$ ipython --no-banner

In [1]: import numpy as np

In [2]: np.set_printoptions(precision=4, suppress=True, linewidth=140, legacy="1.25")

In [3]: arr = np.load("mat.npy")

In [4]: print(arr)
[[0.3333 0.     0.     0.     0.     0.3333 0.     0.     0.3333 0.    ]
 [0.25   0.25   0.     0.     0.     0.25   0.     0.     0.     0.25  ]
 [0.     0.     0.3333 0.     0.     0.3333 0.3333 0.     0.     0.    ]
 [0.     0.5    0.     0.5    0.     0.     0.     0.     0.     0.    ]
 [0.     0.1667 0.     0.     0.3333 0.1667 0.1667 0.     0.     0.1667]
 [0.2    0.     0.     0.     0.2    0.2    0.2    0.2    0.     0.    ]
 [0.     0.     0.1667 0.     0.1667 0.     0.3333 0.1667 0.1667 0.    ]
 [0.     0.2    0.     0.2    0.     0.     0.2    0.2    0.2    0.    ]
 [0.     0.     0.     0.     0.25   0.     0.     0.25   0.25   0.25  ]
 [0.     0.     0.     0.     0.     0.     0.     0.     0.     1.    ]]

In [5]: # a transition matrix

In [6]: x = np.array([3, 1, 2, 1, 2, 2, 3, 1, 3, 1])

In [7]: print((arr @ x).argmax())
0

In [8]: arr @ np.eye(10)[5]
Out[8]: array([0.3333, 0.25  , 0.3333, 0.    , 0.1667, 0.2   , 0.    , 0.    , 0.    , 0.    ])

In [9]: print(np.linalg.norm(arr @ x) <= np.linalg.norm(arr, 2) * np.linalg.norm(x) + 1e-9)
True

In [10]: arr @ x
Out[10]: array([2.6667, 1.75  , 2.3333, 1.    , 1.8333, 2.2   , 2.3333, 1.8   , 1.75  , 1.    ])

In [11]: arr @ np.ones(10)
Out[11]: array([1., 1., 1., 1., 1., 1., 1., 1., 1., 1.])

In [12]: np.sign((arr @ x).round(6))
Out[12]: array([1., 1., 1., 1., 1., 1., 1., 1., 1., 1.])

In [13]: arr @ (2 * x)
Out[13]: array([5.3333, 3.5   , 4.6667, 2.    , 3.6667, 4.4   , 4.6667, 3.6   , 3.5   , 2.    ])

In [14]: np.einsum("ij,j->i", arr, x)
Out[14]: array([2.6667, 1.75  , 2.3333, 1.    , 1.8333, 2.2   , 2.3333, 1.8   , 1.75  , 1.    ])

In [15]: np.sort(np.abs(np.linalg.eigvals(arr)))[::-1]
Out[15]: array([1.    , 0.916 , 0.5314, 0.4551, 0.4551, 0.3789, 0.1792, 0.1741, 0.1741, 0.1675])

In [16]: np.round(np.linalg.matrix_power(arr, 100), 4) + 0
Out[16]: 
array([[0.    , 0.    , 0.    , 0.    , 0.    , 0.    , 0.    , 0.    , 0.    , 0.9998],
       [0.    , 0.    , 0.    , 0.    , 0.    , 0.    , 0.    , 0.    , 0.    , 0.9999],
       [0.    , 0.    , 0.    , 0.    , 0.    , 0.    , 0.    , 0.    , 0.    , 0.9998],
       [0.    , 0.    , 0.    , 0.    , 0.    , 0.    , 0.    , 0.    , 0.    , 0.9998],
       [0.    , 0.    , 0.    , 0.    , 0.    , 0.    , 0.    , 0.    , 0.    , 0.9999],
       [0.    , 0.    , 0.    , 0.    , 0.    , 0.    , 0.    , 0.    , 0.    , 0.9998],
       [0.    , 0.    , 0.    , 0.    , 0.    , 0.    , 0.    , 0.    , 0.    , 0.9998],
       [0.    , 0.    , 0.    , 0.    , 0.    , 0.    , 0.    , 0.    , 0.    , 0.9998],
       [0.    , 0.    , 0.    , 0.    , 0.    , 0.    , 0.    , 0.    , 0.    , 0.9999],
       [0.    , 0.    , 0.    , 0.    , 0.    , 0.    , 0.    , 0.    , 0.    , 1.    ]])

In [17]: p = np.eye(10)[5]

In [18]: for _ in range(3):
    ...:     p = p @ arr
    ...:     print(p.round(4))
    ...: 
[0.2 0.  0.  0.  0.2 0.2 0.2 0.2 0.  0. ]
[0.1067 0.0733 0.0333 0.04   0.14   0.14   0.18   0.1133 0.14   0.0333]
[0.0819 0.0843 0.0411 0.0427 0.1397 0.1163 0.1451 0.1157 0.1232 0.11  ]

In [19]: w1 = np.array([[9, -4],
    ...:     [-9, 8],
    ...:     [-7, -1],
    ...:     [-1, -6],
    ...:     [1, -8],
    ...:     [8, -2],
    ...:     [-5, -2],
    ...:     [4, 4],
    ...:     [-4, 0],
    ...:     [0, -6]])

In [20]: beta = np.array([2, -3])

In [21]: hid = np.maximum(arr @ w1 + beta, 0)

In [22]: print((hid > 0).mean(axis=0))
[0.7 0. ]

In [23]: hid
Out[23]: 
array([[6.3333, 0.    ],
       [4.    , 0.    ],
       [0.6667, 0.    ],
       [0.    , 0.    ],
       [1.3333, 0.    ],
       [5.4   , 0.    ],
       [0.    , 0.    ],
       [0.    , 0.    ],
       [2.25  , 0.    ],
       [2.    , 0.    ]])

In [24]: W2 = np.array([[5, 4], [4, 3]])

In [25]: print(hid @ W2)
[[31.6667 25.3333]
 [20.     16.    ]
 [ 3.3333  2.6667]
 [ 0.      0.    ]
 [ 6.6667  5.3333]
 [27.     21.6   ]
 [ 0.      0.    ]
 [ 0.      0.    ]
 [11.25    9.    ]
 [10.      8.    ]]

In [26]: rng = np.random.default_rng(5402)

In [27]: B = hid + rng.integers(-2, 3, (10, 1)) @ rng.integers(-2, 3, (1, 2))

In [28]: B
Out[28]: 
array([[10.3333,  0.    ],
       [ 6.    ,  0.    ],
       [-3.3333,  0.    ],
       [ 4.    ,  0.    ],
       [ 5.3333,  0.    ],
       [ 7.4   ,  0.    ],
       [ 4.    ,  0.    ],
       [-2.    ,  0.    ],
       [ 6.25  ,  0.    ],
       [ 0.    ,  0.    ]])

In [29]: print(np.abs(B - hid).sum(axis=1))
[4. 2. 4. 4. 4. 2. 4. 2. 4. 2.]

In [30]: B - hid
Out[30]: 
array([[ 4.,  0.],
       [ 2.,  0.],
       [-4.,  0.],
       [ 4.,  0.],
       [ 4.,  0.],
       [ 2.,  0.],
       [ 4.,  0.],
       [-2.,  0.],
       [ 4.,  0.],
       [-2.,  0.]])

In [31]: print(np.linalg.matrix_rank(B - hid, tol=1e-8))
1
